$ python3 -q
>>> import numpy as np
>>> np.set_printoptions(precision=4, suppress=True, linewidth=200)
>>> def rnd(a):
...     return np.round(a, 4) + 0
... 
>>> m1 = np.load("data.npy")
>>> m1
array([[ 3,  3,  0,  0,  0,  0],
       [-3, -7,  0,  0,  0,  0],
       [ 5, -6,  0,  0,  0,  0],
       [ 0,  0,  3,  3,  0,  0],
       [ 0,  0, -3, -7,  0,  0],
       [ 0,  0,  5, -6,  0,  0],
       [ 0,  0,  0,  0,  3,  3],
       [ 0,  0,  0,  0, -3, -7],
       [ 0,  0,  0,  0,  5, -6]])
>>> x = np.array([-1, 3, -3, -1, -5, 3])
>>> rhs = m1 @ x
>>> rnd(np.linalg.lstsq(m1, rhs)[0])
array([-1.,  3., -3., -1., -5.,  3.])
>>> rhs
array([  6, -18, -23, -12,  16,  -9,  -6,  -6, -43])
>>> rng = np.random.default_rng(10909)
>>> rhs = rhs + 0.02 * rng.normal(size=9)
>>> rnd(rhs)
array([  6.009 , -17.991 , -22.986 , -11.9789,  16.0256,  -8.9925,  -6.019 ,  -5.963 , -43.0081])
>>> beta, *_ = np.linalg.lstsq(m1, rhs)
>>> [round(float(np.linalg.norm(np.linalg.solve(m1.T @ m1 + lam * np.eye(6), m1.T @ rhs))), 2) for lam in (0, 1, 10, 100)]
[7.35, 7.21, 6.21, 2.76]
>>> beta.round()
array([-1.,  3., -3., -1., -5.,  3.])
>>> rnd(np.linalg.norm(rhs - m1 @ beta))
np.float64(0.0314)
>>> rnd(m1.T @ (rhs - m1 @ beta))
array([0., 0., 0., 0., 0., 0.])
>>> rnd(np.linalg.svd(m1, compute_uv=False))
array([9.6954, 9.6954, 9.6954, 6.5574, 6.5574, 6.5574])
>>> rnd(np.linalg.norm(m1, axis=0))
array([6.5574, 9.6954, 6.5574, 9.6954, 6.5574, 9.6954])
>>> m1 @ m1.T
array([[ 18, -30,  -3,   0,   0,   0,   0,   0,   0],
       [-30,  58,  27,   0,   0,   0,   0,   0,   0],
       [ -3,  27,  61,   0,   0,   0,   0,   0,   0],
       [  0,   0,   0,  18, -30,  -3,   0,   0,   0],
       [  0,   0,   0, -30,  58,  27,   0,   0,   0],
       [  0,   0,   0,  -3,  27,  61,   0,   0,   0],
       [  0,   0,   0,   0,   0,   0,  18, -30,  -3],
       [  0,   0,   0,   0,   0,   0, -30,  58,  27],
       [  0,   0,   0,   0,   0,   0,  -3,  27,  61]])
>>> m1[:, 2] @ m1[:, 3]
np.int64(0)
